$ ipython --no-banner

In [1]: import numpy as np

In [2]: np.set_printoptions(suppress=True, linewidth=120)

In [3]: arr = np.loadtxt("m.csv", delimiter=",")

In [4]: print(arr)
[[-1.  1.  2. -3.  3.]
 [-3.  1.  0.  2. -2.]
 [ 0. -1.  0. -3.  3.]
 [-2. -2.  1. -1.  1.]
 [ 1. -3. -2.  1. -1.]]

In [5]: print(round(np.trace(np.linalg.pinv(arr) @ arr), 3))
4.0

In [6]: print(np.round(arr @ np.linalg.pinv(arr) @ arr, 3) + 0)
[[-1.  1.  2. -3.  3.]
 [-3.  1.  0.  2. -2.]
 [ 0. -1.  0. -3.  3.]
 [-2. -2.  1. -1.  1.]
 [ 1. -3. -2.  1. -1.]]

In [7]: print(np.unique(arr.round(6), axis=0).shape)
(5, 5)

In [8]: print(np.abs(np.diag(np.linalg.qr(arr)[1])) > 1e-9)
[ True  True  True  True False]

In [9]: U, sv, VT = np.linalg.svd(arr)

In [10]: evecs = VT[:(sv > 1e-8).sum()]

In [11]: rng = np.random.default_rng(19134)

In [12]: x0 = arr[3] + -3 * arr[2] + rng.integers(2) * np.eye(5)[2]

In [13]: print(x0)
[-2.  1.  1.  8. -8.]

In [14]: print(np.linalg.matrix_rank(np.vstack([arr, x0])))
4

In [15]: print([round(float(x), 3) for x in np.linalg.svd(arr, compute_uv=False)[:3]])
[7.202, 4.75, 3.527]

In [16]: print(np.linalg.matrix_rank(arr, rtol=0.1))
4

In [17]: print(np.argsort(-np.linalg.norm(arr, axis=0).round(6), kind="stable")[:3])
[3 4 1]

In [18]: U, sv, VT = np.linalg.svd(arr)

In [19]: print(np.argmax(sv[:-1] / (sv[1:] + 1e-6)) + 1)
4

In [20]: other = U[:, :4] @ np.diag(sv[:4]) @ VT[:4]

In [21]: print(np.linalg.matrix_rank(other))
4

In [22]: print(round(float(np.abs(arr - other).max()), 3))
0.0

In [23]: F = np.loadtxt("data.csv", delimiter=",")

In [24]: print(F)
[[1. 1. 0. 0. 0. 0.]
 [2. 0. 0. 0. 0. 0.]
 [0. 0. 0. 0. 0. 0.]
 [0. 0. 1. 1. 0. 0.]
 [0. 0. 2. 0. 0. 0.]
 [0. 0. 0. 0. 0. 0.]
 [0. 0. 0. 0. 1. 1.]
 [0. 0. 0. 0. 2. 0.]
 [0. 0. 0. 0. 0. 0.]]

In [25]: hat = F @ np.linalg.solve(F.T @ F, F.T)

In [26]: print(hat)
[[1. 0. 0. 0. 0. 0. 0. 0. 0.]
 [0. 1. 0. 0. 0. 0. 0. 0. 0.]
 [0. 0. 0. 0. 0. 0. 0. 0. 0.]
 [0. 0. 0. 1. 0. 0. 0. 0. 0.]
 [0. 0. 0. 0. 1. 0. 0. 0. 0.]
 [0. 0. 0. 0. 0. 0. 0. 0. 0.]
 [0. 0. 0. 0. 0. 0. 1. 0. 0.]
 [0. 0. 0. 0. 0. 0. 0. 1. 0.]
 [0. 0. 0. 0. 0. 0. 0. 0. 0.]]

In [27]: x0 = np.array([3, 0, 2, 3, 3, 2])

In [28]: a = np.maximum(F @ x0, 0)

In [29]: print(np.round(np.tanh(F @ x0), 3))
[0.995 1.    0.    1.    0.999 0.    1.    1.    0.   ]

In [30]: print(a)
[3. 6. 0. 5. 4. 0. 5. 6. 0.]

In [31]: print(F * (a > 1e-9)[:, None])
[[1. 1. 0. 0. 0. 0.]
 [2. 0. 0. 0. 0. 0.]
 [0. 0. 0. 0. 0. 0.]
 [0. 0. 1. 1. 0. 0.]
 [0. 0. 2. 0. 0. 0.]
 [0. 0. 0. 0. 0. 0.]
 [0. 0. 0. 0. 1. 1.]
 [0. 0. 0. 0. 2. 0.]
 [0. 0. 0. 0. 0. 0.]]

In [32]: other = F[0, 0] * F[1:] - np.outer(F[1:, 0], F[0])

In [33]: print(other)
[[ 0. -2.  0.  0.  0.  0.]
 [ 0.  0.  0.  0.  0.  0.]
 [ 0.  0.  1.  1.  0.  0.]
 [ 0.  0.  2.  0.  0.  0.]
 [ 0.  0.  0.  0.  0.  0.]
 [ 0.  0.  0.  0.  1.  1.]
 [ 0.  0.  0.  0.  2.  0.]
 [ 0.  0.  0.  0.  0.  0.]]

In [34]: print(np.flatnonzero(~other.round(6).any(axis=1)))
[1 4 7]

In [35]: print(F[:, 0] / F[0, 0])
[1. 2. 0. 0. 0. 0. 0. 0. 0.]

In [36]: x0 = np.array([0, -1, -2, -1, 0, -2])

In [37]: print(F @ np.eye(6)[3])
[0. 0. 0. 1. 0. 0. 0. 0. 0.]

In [38]: print(F @ (2 * x0))
[-2.  0.  0. -6. -8.  0. -4.  0.  0.]

In [39]: print((F @ x0).argmax())
1

In [40]: print(np.linalg.norm(F @ x0) <= np.linalg.norm(F, 2) * np.linalg.norm(x0) + 1e-9)
True

In [41]: print(np.einsum("ij,j->i", F, x0))
[-1.  0.  0. -3. -4.  0. -2.  0.  0.]

In [42]: x0 = np.array([1, 0, 2, -1, 4, -5])

In [43]: target = F @ x0

In [44]: print(target)
[ 1.  2.  0.  1.  4.  0. -1.  8.  0.]

In [45]: print(np.round(np.linalg.pinv(F) @ F, 3) + 0)
[[1. 0. 0. 0. 0. 0.]
 [0. 1. 0. 0. 0. 0.]
 [0. 0. 1. 0. 0. 0.]
 [0. 0. 0. 1. 0. 0.]
 [0. 0. 0. 0. 1. 0.]
 [0. 0. 0. 0. 0. 1.]]

In [46]: print(np.round(np.linalg.lstsq(F, target)[0], 3) + 0)
[ 1.  0.  2. -1.  4. -5.]

In [47]: print(np.round(np.linalg.solve(F.T @ F, F.T @ target), 3) + 0)
[ 1.  0.  2. -1.  4. -5.]

In [48]: target = target + 0.05 * rng.normal(size=9)

In [49]: print(target.round(3))
[ 1.08   2.037  0.034  0.986  4.063 -0.034 -0.94   8.028  0.018]

In [50]: b, *_ = np.linalg.lstsq(F, target)

In [51]: print(b.round())
[ 1.  0.  2. -1.  4. -5.]

In [52]: print(np.round(F.T @ (target - F @ b), 3) + 0)
[0. 0. 0. 0. 0. 0.]

In [53]: feats = np.loadtxt("layer8.csv", delimiter=",")

In [54]: print(feats)
[[-3.  4.]
 [ 4.  1.]]

In [55]: x0 = np.array([3, 1, -2, 0, -3, -2])

In [56]: target = F @ x0

In [57]: b, lr = np.zeros(6), 1 / np.linalg.norm(F, 2) ** 2

In [58]: for i in range(20):
    ...:     b -= lr * F.T @ (F @ b - target)
    ...:     if i % 5 == 0: print(i, round(np.linalg.norm(F @ b - target), 3))
    ...: 
0 1.022
5 0.464
10 0.211
15 0.096

In [59]: print(b.round(3))
[ 3.003  0.988 -1.995 -0.019 -3.012 -1.948]

In [60]: evals, evecs = np.linalg.eigh(feats)

In [61]: x0 = np.array([1, 1])

In [62]: print((np.sign(evecs[:, -1].round(6)) == np.sign(evecs[0, -1].round(6))).astype(int))
[1 1]

In [63]: print(np.round(evecs * np.abs(evals) @ evecs.T, 3))
[[ 4.919 -0.894]
 [-0.894  4.025]]

In [64]: print(np.round(np.linalg.eigvalsh(feats[1:, 1:]), 3))
[1.]

In [65]: print(np.round(evecs * np.maximum(evals, 0) @ evecs.T, 3))
[[0.96  1.553]
 [1.553 2.512]]

In [66]: other = feats / np.sqrt((feats ** 2).mean(axis=1, keepdims=True))

In [67]: print(np.linalg.matrix_rank(other) == np.linalg.matrix_rank(feats))
True

In [68]: print(np.linalg.matrix_rank(feats - feats.mean(axis=1, keepdims=True)))
1

In [69]: z = rng.permutation(2)

In [70]: print(z)
[0 1]

In [71]: other = feats[z][:, z]

In [72]: print(np.round(np.sort(np.abs(np.linalg.eigvals(other))), 3))
[3.472 5.472]

In [73]: print(np.allclose(other, feats))
True

In [74]: u, g = feats[1], feats[0]

In [75]: print(u @ u)
17.0

In [76]: p = (u @ g) / (u @ u) * u

In [77]: print(np.linalg.matrix_rank(np.outer(u, g)))
1

In [78]: sv = 20 * 0.7 ** np.arange(4)

In [79]: E = rng.normal(size=(21, 4)) * rng.permutation(sv)

In [80]: print(E.round(3))
[[ 22.735  28.125  -4.277  -2.039]
 [ 13.547  13.772  -8.651  -7.46 ]
 [  7.273 -34.112  -6.311  11.319]
 [ -3.033   0.523   0.508   3.356]
 [ -7.162   3.231  -5.821   6.317]
 [ 15.089  -6.141   7.343   2.614]
 [-19.592   8.833 -10.99   -1.393]
 [  3.493   7.    -22.535  -9.247]
 [ -1.815 -22.597 -12.021   0.904]
 [  2.686  23.144   6.685  -7.037]
 [ 11.762   3.972  -9.256   5.952]
 [-10.619   0.072  -6.661   2.768]
 [  1.343 -37.174  -8.682   2.259]
 [ -3.278   6.552  12.029  -7.437]
 [ -3.539 -26.117  14.599  10.114]
 [-34.57  -23.574  -1.876   9.421]
 [ -1.08  -14.566  -3.452   2.795]
 [-17.478  26.131 -10.564   5.114]
 [-15.891   5.237   0.294   7.158]
 [  6.362   4.613   9.562  -3.261]
 [ -3.992 -15.441  -3.003  -0.138]]

In [81]: other = np.array([[0, 0], [2, -3], [-3, -2], [-2, -2], [2, -3]])

In [82]: print(np.einsum("ik,kj->ji", arr, other))
[[  8.  -6.  10.  -3.  -4.]
 [-10.  -1.   0.   3.  14.]]

In [83]: print(np.einsum("ik,kj->ij", arr, other))
[[  8. -10.]
 [ -6.  -1.]
 [ 10.   0.]
 [ -3.   3.]
 [ -4.  14.]]

In [84]: print(np.vstack([arr, other.T]).shape)
(7, 5)

In [85]: print(arr @ other)
[[  8. -10.]
 [ -6.  -1.]
 [ 10.   0.]
 [ -3.   3.]
 [ -4.  14.]]

In [86]: print(np.einsum("ij,ij->i", arr, arr))
[24. 18. 19. 11. 16.]

In [87]: print(other.T @ arr.T)
[[  8.  -6.  10.  -3.  -4.]
 [-10.  -1.   0.   3.  14.]]

In [88]: J = np.load("case0.npy")

In [89]: print(J.round(3))
[[ 0.809 -0.588  0.     0.   ]
 [ 0.588  0.809  0.     0.   ]
 [ 0.     0.     1.     0.   ]
 [ 0.     0.     0.     1.   ]]

In [90]: def softmax(z):
    ...:     e = np.exp(z - z.max(axis=-1, keepdims=True))
    ...:     return e / e.sum(axis=-1, keepdims=True)
    ...: 

In [91]: print(softmax(J).sum(axis=1))
[1. 1. 1. 1.]

In [92]: print(np.round(softmax(10 * J[3]), 3) + 0)
[0. 0. 0. 1.]

In [93]: att = J @ J.T / np.sqrt(4)

In [94]: print(np.round(softmax(att), 3))
[[0.355 0.215 0.215 0.215]
 [0.215 0.355 0.215 0.215]
 [0.215 0.215 0.355 0.215]
 [0.215 0.215 0.215 0.355]]

In [95]: print(softmax(att).round(6).argmax(axis=1))
[0 1 2 3]

In [96]: print(np.round(softmax(att)[3] @ J, 3))
[0.3   0.048 0.215 0.355]
